$ python3 -q
>>> import numpy as np
>>> import numpy.linalg as la
>>> np.set_printoptions(suppress=True, linewidth=120)
>>> A = np.load("case10.npy")
>>> A
array([[ 0.04, -0.94,  1.05,  1.02, -1.94, -1.97, -2.01, -0.96, -0.06,  3.01],
       [ 0.01, -1.06,  0.94,  1.15, -1.96, -2.  , -1.96, -0.94, -0.02,  2.99],
       [-0.06, -1.02,  1.04,  0.98, -1.93, -1.99, -2.04, -1.05, -0.05,  2.97],
       [-0.01, -1.08,  0.98,  1.04, -1.96, -2.01, -2.03, -0.97,  0.05,  2.96],
       [-0.05, -1.01,  0.88,  0.97, -2.  , -2.02, -2.01, -0.96,  0.04,  3.02],
       [ 0.05, -1.04,  0.99,  1.01, -1.98, -1.99, -1.93, -0.99, -0.11,  2.96],
       [ 0.  , -1.08,  1.05,  0.93, -1.92, -2.  , -2.09, -1.04, -0.08,  3.01],
       [-0.01, -0.93,  1.09,  0.94, -1.94, -1.94, -2.03, -1.01, -0.02,  3.1 ],
       [ 0.01, -0.96,  1.03,  1.02, -2.07, -1.97, -1.96, -0.96,  0.06,  3.  ],
       [ 0.09, -1.03,  1.08,  0.93, -1.97, -1.99, -2.02, -0.98,  0.05,  2.94],
       [ 0.01, -1.05,  1.06,  0.96, -1.91, -1.93, -1.95, -0.95,  0.04,  3.  ],
       [ 0.04, -1.05,  1.03,  1.08, -2.1 , -2.06, -2.06, -1.03, -0.02,  2.96],
       [ 0.07, -1.02,  1.01,  1.07, -2.02, -2.01, -2.04, -1.03,  0.  ,  3.01],
       [ 0.05, -1.06,  0.99,  1.04, -2.07, -1.91, -2.07, -0.98, -0.07,  2.85],
       [ 0.03, -0.97,  0.97,  1.  , -1.92, -1.98, -2.05, -0.88,  0.02,  2.97],
       [ 0.06, -0.92,  0.94,  1.02, -1.93, -2.13, -1.99, -0.98, -0.01,  2.99],
       [-2.99, -1.07,  0.97,  1.96,  0.  , -1.99, -2.03,  1.92,  2.96,  2.88],
       [-3.02, -1.05,  1.07,  2.04,  0.  , -1.97, -1.93,  1.91,  2.93,  2.98],
       [-2.95, -1.03,  0.91,  1.94,  0.  , -2.06, -1.99,  2.05,  2.95,  2.98],
       [-3.  , -1.08,  0.98,  2.01,  0.09, -2.04, -1.91,  2.02,  2.96,  3.01],
       [-2.95, -1.05,  0.94,  2.1 , -0.05, -2.  , -2.02,  1.91,  2.88,  3.04],
       [-2.98, -1.05,  0.94,  2.04, -0.06, -2.12, -2.06,  2.  ,  2.99,  2.93],
       [-2.97, -0.94,  1.02,  1.94, -0.01, -2.04, -1.9 ,  2.04,  3.03,  2.94],
       [-2.95, -1.06,  0.88,  1.95, -0.06, -2.06, -1.96,  1.99,  3.08,  2.97],
       [-3.  , -0.91,  0.92,  2.03,  0.03, -2.07, -1.99,  1.98,  3.01,  3.03],
       [-3.  , -0.98,  0.9 ,  1.97, -0.03, -2.  , -2.04,  1.94,  2.99,  2.95],
       [-2.92, -1.01,  0.95,  1.98,  0.01, -2.  , -1.95,  1.95,  3.02,  3.01],
       [-2.98, -0.92,  0.93,  2.03,  0.02, -2.  , -1.96,  2.  ,  2.97,  3.  ],
       [-3.04, -0.85,  0.95,  1.88,  0.04, -2.07, -1.95,  1.98,  3.01,  2.98],
       [-2.99, -1.06,  0.99,  2.04, -0.01, -2.01, -2.02,  1.95,  2.92,  3.03],
       [-2.95, -1.  ,  0.99,  2.03, -0.08, -2.04, -2.01,  1.94,  3.02,  3.  ],
       [-2.99, -1.04,  0.98,  2.04,  0.03, -2.02, -1.98,  2.  ,  3.  ,  3.03]])
>>> vec = np.array([0, 3, -3, 0, 0, 0, -1, 2, 4, 0])
>>> np.sign((A @ vec).round(6))
array([-1., -1., -1., -1., -1., -1., -1., -1., -1., -1., -1., -1., -1., -1., -1., -1.,  1.,  1.,  1.,  1.,  1.,  1.,
        1.,  1.,  1.,  1.,  1.,  1.,  1.,  1.,  1.,  1.])
>>> Ac = A - A.mean(axis=0)
>>> U, sv, vt = la.svd(Ac, full_matrices=False)
>>> sv.round(2)
array([15.89,  0.41,  0.36,  0.31,  0.27,  0.26,  0.22,  0.2 ,  0.18,  0.13])
>>> np.round(vt[0] * np.sign(vt[0, np.abs(vt[0]).argmax()]), 2) + 0
array([ 0.53,  0.  ,  0.01, -0.18, -0.35,  0.01, -0.01, -0.53, -0.53,  0.  ])
>>> P = A @ la.solve(A.T @ A, A.T)
>>> np.round(np.trace(P), 2)
np.float64(10.0)
>>> np.allclose(P @ P, P)
True
>>> np.round(la.eigvalsh(P), 2) + 0
array([0., 0., 0., 0., 0., 0., 0., 0., 0., 0., 0., 0., 0., 0., 0., 0., 0., 0., 0., 0., 0., 0., 1., 1., 1., 1., 1., 1.,
       1., 1., 1., 1.])
>>> W2 = A[[28, 10]].astype(float)
>>> for _ in range(7):
...     lab = la.norm(A[:, None] - W2, axis=-1).argmin(axis=1)
...     W2 = np.array([A[lab == j].mean(axis=0) for j in range(2)])
... 
>>> lab
array([1, 1, 1, 1, 1, 1, 1, 1, 1, 1, 1, 1, 1, 1, 1, 1, 0, 0, 0, 0, 0, 0, 0, 0, 0, 0, 0, 0, 0, 0, 0, 0])
>>> np.abs(W2[1] - W2[0]).argmax()
np.int64(0)
>>> arr = np.load("mat.npy")
>>> arr
array([[0, 0, 0, 0, 0],
       [0, 0, 0, 0, 0],
       [0, 0, 1, 0, 0],
       [0, 0, 0, 2, 0],
       [0, 1, 0, 0, 0]])
>>> # row 1 repeats row 0
>>> rank = la.matrix_rank(arr)
>>> rank
np.int64(3)
>>> N = la.svd(arr)[2][rank:].T
>>> np.allclose(arr @ N, 0)
True
>>> [int(la.matrix_rank(arr[:i])) for i in range(1, len(arr) + 1)]
[0, 0, 1, 2, 3]
>>> arr @ N
array([[0., 0.],
       [0., 0.],
       [0., 0.],
       [0., 0.],
       [0., 0.]])
>>> U, sv, vt = la.svd(arr)
>>> evecs = vt[:(sv > 1e-8).sum()]
>>> rng = np.random.default_rng(407)
>>> vec = arr[3] + 5 * arr[0] + rng.integers(2) * np.eye(5)[2]
>>> vec
array([0., 0., 0., 2., 0.])
>>> np.diag(evecs.T @ evecs)
array([0., 1., 1., 1., 0.])
>>> evecs.T @ evecs
array([[0., 0., 0., 0., 0.],
       [0., 1., 0., 0., 0.],
       [0., 0., 1., 0., 0.],
       [0., 0., 0., 1., 0.],
       [0., 0., 0., 0., 0.]])
>>> [round(float(x), 2) for x in la.svd(arr, compute_uv=False)[:3]]
[2.0, 1.0, 1.0]
>>> la.cond(arr) > 100
np.True_
>>> la.matrix_rank(arr, rtol=0.1)
np.int64(3)
>>> Ac = (A - A.mean(axis=0)) / A.std(axis=0)
>>> np.argwhere(np.abs(Ac) > 2)
array([[ 7,  9],
       [13,  5],
       [13,  9],
       [15,  5],
       [16,  9],
       [21,  5],
       [22,  6],
       [28,  1]])
>>> np.round(Ac.std(axis=0), 2)
array([1., 1., 1., 1., 1., 1., 1., 1., 1., 1.])
>>> c = la.lstsq(np.delete(Ac, 4, axis=1), Ac[:, 4])[0]
>>> round(float(1 - np.var(Ac[:, 4] - np.delete(Ac, 4, axis=1) @ c)), 2)
1.0
>>> feats = np.load("x.npy")
>>> feats
array([[ 14., -14.,   5.,  -6.],
       [ -8.,   3.,   0.,   4.],
       [ -8.,   6.,  -3.,   4.],
       [ 42., -34.,  10., -19.]])
>>> u = np.array([2, 1])
>>> np.array([np.convolve(row, u, "same") for row in feats])
array([[ 28., -14.,  -4.,  -7.],
       [-16.,  -2.,   3.,   8.],
       [-16.,   4.,   0.,   5.],
       [ 84., -26., -14., -28.]])
>>> W2 = np.sign(np.array([[3, 1, 1, 0], [3, 2, 1, 0], [0, 0, 3, 0], [3, 1, 0, 3]]))
>>> Y = (np.tril(W2, -1) + np.eye(4)) @ (np.triu(W2, 1) + np.eye(4))
>>> ev = np.array([8, -1, 4, -7])
>>> data = np.rint(Y * ev @ la.inv(Y)) + 0
>>> data
array([[ 17.,  -9.,   5.,   0.],
       [ 18., -10.,  10.,   0.],
       [  0.,   0.,   4.,   0.],
       [ 18.,  -3.,  10.,  -7.]])
>>> P = np.triu(np.array([[2, -1, 2, 0], [-1, 2, -1, 0], [2, -2, 1, 0], [1, 2, 2, -1]]), 1) + np.eye(4)
>>> Y = P @ data @ la.inv(P)
>>> np.trace(Y), np.trace(data)
(np.float64(4.0), np.float64(4.0))
>>> P @ data - data @ P
array([[-18.,  27., -45.,   0.],
       [  0.,  18., -50.,   0.],
       [  0.,   0.,   0.,   0.],
       [  0.,  18., -39.,   0.]])
>>> np.poly(Y)
array([  1.,  -4., -57., 172., 224.])
>>> K = np.load("layer4.npy")
>>> K
array([[ 0.2 , -1.1 ,  0.5 , -1.5 , -0.1 , -0.3 ,  2.66, -1.2 ,  0.8 ,  0.5 ,  0.7 , -0.7 , -2.1 ],
       [ 1.2 , -1.  ,  0.7 ,  0.4 ,  0.3 ,  0.1 , -2.66, -0.7 , -1.6 ,  0.6 , -0.6 ,  1.  , -0.9 ],
       [ 0.  ,  0.5 ,  1.2 ,  1.7 , -0.7 ,  0.3 , -6.43,  0.1 ,  1.4 , -0.9 , -1.6 ,  1.  , -0.6 ],
       [-2.  ,  0.2 ,  2.5 , -0.2 ,  0.6 , -0.9 , -2.04, -0.4 ,  0.8 ,  0.9 , -0.6 , -0.5 ,  0.9 ],
       [-0.1 ,  1.5 , -1.3 ,  0.6 ,  0.2 , -2.2 , -1.95, -0.1 , -0.9 ,  0.5 , -0.5 ,  0.6 , -0.3 ],
       [ 1.2 , -0.9 ,  0.4 ,  0.7 , -3.3 , -0.5 ,  5.61,  0.6 ,  0.5 , -1.  ,  1.5 ,  1.  ,  1.5 ],
       [-1.4 , -0.9 , -0.9 ,  1.3 ,  0.  ,  2.1 ,  0.51, -0.1 ,  0.5 , -0.7 ,  0.1 ,  0.  , -0.2 ],
       [-1.1 ,  0.5 ,  1.1 ,  1.6 , -0.6 , -0.2 , -4.78,  0.5 ,  0.9 ,  0.1 , -1.2 ,  1.6 ,  0.1 ],
       [-0.8 ,  1.6 , -0.2 ,  1.1 , -0.4 ,  0.4 , -3.37,  0.9 , -1.1 ,  0.5 , -0.8 ,  0.9 , -0.3 ],
       [-0.1 ,  0.1 , -0.1 , -0.6 , -0.4 , -0.1 , -6.36, -0.7 ,  1.8 ,  1.2 , -1.7 ,  2.  ,  0.1 ],
       [-0.3 ,  1.9 ,  1.4 , -0.2 , -0.9 , -1.  , -1.47, -0.8 ,  1.9 , -2.4 , -0.2 , -0.2 ,  0.  ],
       [-0.3 ,  0.6 , -1.5 ,  0.9 , -1.3 ,  0.  , -3.73, -1.8 ,  0.4 , -0.4 , -1.  , -1.2 ,  0.5 ],
       [ 1.3 , -0.1 , -0.8 ,  0.8 , -0.5 ,  0.8 , -8.41, -0.1 ,  0.1 , -1.4 , -2.  , -0.2 , -0.2 ],
       [-0.5 , -0.5 ,  0.4 , -0.4 ,  1.8 ,  0.2 , -3.  , -0.8 ,  0.  , -0.3 , -0.8 , -0.8 ,  0.3 ],
       [ 0.2 ,  1.1 , -0.9 ,  0.  ,  1.2 ,  0.6 , -6.78, -0.9 ,  1.  ,  0.5 , -1.7 ,  0.4 , -0.8 ],
       [ 1.  ,  1.3 , -1.3 , -1.  , -0.8 ,  1.3 , -2.87, -1.6 , -1.2 , -1.  , -0.8 , -1.  ,  1.6 ],
       [-2.  ,  0.1 ,  0.3 , -1.  , -0.1 , -1.  , -0.17, -0.3 ,  0.5 , -0.9 ,  0.  ,  0.1 ,  0.  ],
       [ 0.4 ,  1.7 ,  0.  , -0.9 ,  1.2 , -0.5 ,  8.12,  0.  ,  1.8 ,  0.9 ,  2.  ,  1.3 , -0.3 ],
       [-0.6 , -1.5 , -0.2 ,  0.1 ,  0.6 , -0.2 , -4.13,  0.  ,  0.  , -0.1 , -1.  ,  0.6 ,  0.2 ],
       [-0.1 , -0.2 , -2.3 , -1.4 , -0.3 ,  3.4 ,  1.13, -0.4 ,  1.1 , -1.6 ,  0.3 , -0.1 , -1.2 ],
       [-1.1 , -0.2 , -0.1 , -0.8 , -0.4 ,  0.8 , -3.66, -2.2 ,  0.3 ,  0.9 , -1.  , -1.6 , -2.3 ],
       [-1.8 ,  0.  ,  2.1 , -0.1 , -0.7 ,  0.9 , -0.23,  1.1 , -1.1 , -0.5 ,  0.  , -0.1 , -0.3 ],
       [ 0.6 ,  1.  ,  1.5 ,  0.7 , -0.7 ,  1.  ,  3.55,  1.8 ,  0.5 , -1.6 ,  0.8 ,  0.3 , -1.1 ],
       [-2.5 ,  0.3 , -0.2 , -1.2 ,  1.3 ,  0.4 ,  7.59,  0.9 ,  1.  ,  0.1 ,  1.8 ,  0.3 , -0.6 ],
       [ 0.8 , -1.4 , -0.1 , -1.1 ,  1.  , -0.6 , -4.7 ,  0.1 , -0.4 ,  0.5 , -1.2 , -0.4 ,  1.3 ],
       [ 1.2 , -0.3 ,  0.  ,  0.  ,  1.2 ,  0.7 , -1.06,  1.6 ,  2.2 , -0.9 , -0.4 , -1.4 , -0.8 ]])
>>> # column 6 is much longer than the rest
>>> lab = K[:, 12] > np.median(K[:, 12])
>>> u = K[lab].mean(axis=0) - K[~lab].mean(axis=0)
>>> u.round(2)
array([-0.11, -0.42,  0.02,  0.18, -0.46, -0.44, -2.5 , -0.48,  0.03, -0.35, -0.61, -0.07,  1.36])
>>> round((((K - K.mean(axis=0)) @ u > 0) == lab).mean(), 2)
np.float64(0.65)
>>> ((K - K.mean(axis=0)) @ u > 0).astype(int)
array([0, 1, 1, 1, 1, 0, 0, 1, 1, 1, 1, 1, 1, 1, 1, 1, 0, 0, 1, 0, 1, 0, 0, 0, 1, 0])
>>> W0 = np.loadtxt("out9.csv", delimiter=",")
>>> W0
array([[-2., -3., -2., -3.],
       [-2., -3., -2., -3.],
       [-2., -3., -2., -3.],
       [-2., -3., -2., -3.]])
>>> # row 1 repeats row 0
>>> U, sv, vt = la.svd(W0)
>>> evecs = vt[:(sv > 1e-8).sum()]
>>> vec = W0[3] + 5 * W0[0] + rng.integers(2) * np.eye(4)[0]
>>> vec
array([-12., -18., -12., -18.])
>>> la.matrix_rank(np.vstack([W0, vec]))
np.int64(1)
>>> np.diff(W0, axis=0)
array([[0., 0., 0., 0.],
       [0., 0., 0., 0.],
       [0., 0., 0., 0.]])
>>> np.abs(W0).max()
np.float64(3.0)
>>> np.zeros(4, 4)
Traceback (most recent call last):
  File "<python-input-75>", line 1, in <module>
    np.zeros(4, 4)
    ~~~~~~~~^^^^^^
TypeError: Cannot interpret '4' as a data type
>>> np.unravel_index(np.abs(W0).argmax(), W0.shape)
(np.int64(0), np.int64(1))
>>> np.allclose(W0[:-1].T @ la.lstsq(W0[:-1].T, W0[-1])[0], W0[-1])
True
>>> la.lstsq(W0[:-1].T, W0[-1])[2]
np.int32(1)
>>> np.round(W0 @ la.pinv(W0) @ W0, 2)
array([[-2., -3., -2., -3.],
       [-2., -3., -2., -3.],
       [-2., -3., -2., -3.],
       [-2., -3., -2., -3.]])
>>> np.unique(W0.round(6), axis=0).shape
(1, 4)
>>> np.argsort(-la.norm(W0, axis=0).round(6), kind="stable")[:3]
array([1, 3, 0])
>>> la.cond(W0) > 100
np.True_
>>> Y = W0[0, 0] * W0[1:] - np.outer(W0[1:, 0], W0[0])
>>> Y
array([[0., 0., 0., 0.],
       [0., 0., 0., 0.],
       [0., 0., 0., 0.]])
>>> la.matrix_rank(Y), la.matrix_rank(W0)
(np.int64(0), np.int64(1))
>>> np.flatnonzero(~Y.round(6).any(axis=1))
array([0, 1, 2])
>>> mat = np.load("run13.npy")
>>> mat
array([[2, 0, 2, 2, 2, 2, 1, 1, 1],
       [0, 2, 1, 1, 0, 2, 0, 1, 0],
       [1, 1, 1, 2, 1, 2, 2, 0, 2],
       [2, 1, 0, 0, 0, 1, 0, 1, 1],
       [2, 2, 2, 1, 2, 1, 1, 1, 1]])
>>> vec = np.array([3, 0, 2, 2, -1, 1, 0, 0, 1, -3])
>>> y = A @ vec
>>> np.round(la.pinv(A) @ A, 2) + 0
array([[1., 0., 0., 0., 0., 0., 0., 0., 0., 0.],
       [0., 1., 0., 0., 0., 0., 0., 0., 0., 0.],
       [0., 0., 1., 0., 0., 0., 0., 0., 0., 0.],
       [0., 0., 0., 1., 0., 0., 0., 0., 0., 0.],
       [0., 0., 0., 0., 1., 0., 0., 0., 0., 0.],
       [0., 0., 0., 0., 0., 1., 0., 0., 0., 0.],
       [0., 0., 0., 0., 0., 0., 1., 0., 0., 0.],
       [0., 0., 0., 0., 0., 0., 0., 1., 0., 0.],
       [0., 0., 0., 0., 0., 0., 0., 0., 1., 0.],
       [0., 0., 0., 0., 0., 0., 0., 0., 0., 1.]])
>>> y = y + 0.1 * rng.normal(size=32)
>>> y.round(2)
array([ -4.87,  -4.72,  -5.25,  -4.79,  -5.5 ,  -4.81,  -5.17,  -5.33,  -4.68,  -4.64,  -4.82,  -4.45,  -4.78,  -4.09,
        -4.88,  -5.13, -10.79, -10.85, -11.15, -11.23, -10.92, -11.04, -10.88, -10.97, -11.58, -11.15, -10.87, -10.92,
       -11.46, -11.03, -10.71, -11.08])
>>> c, *_ = la.lstsq(A, y)
>>> round(la.norm(y - A @ c), 2)
np.float64(0.44)
>>> [round(float(la.norm(la.solve(A.T @ A + lam * np.eye(10), A.T @ y))), 2) for lam in (0, 1, 10, 100)]
[5.21, 1.71, 1.63, 1.47]
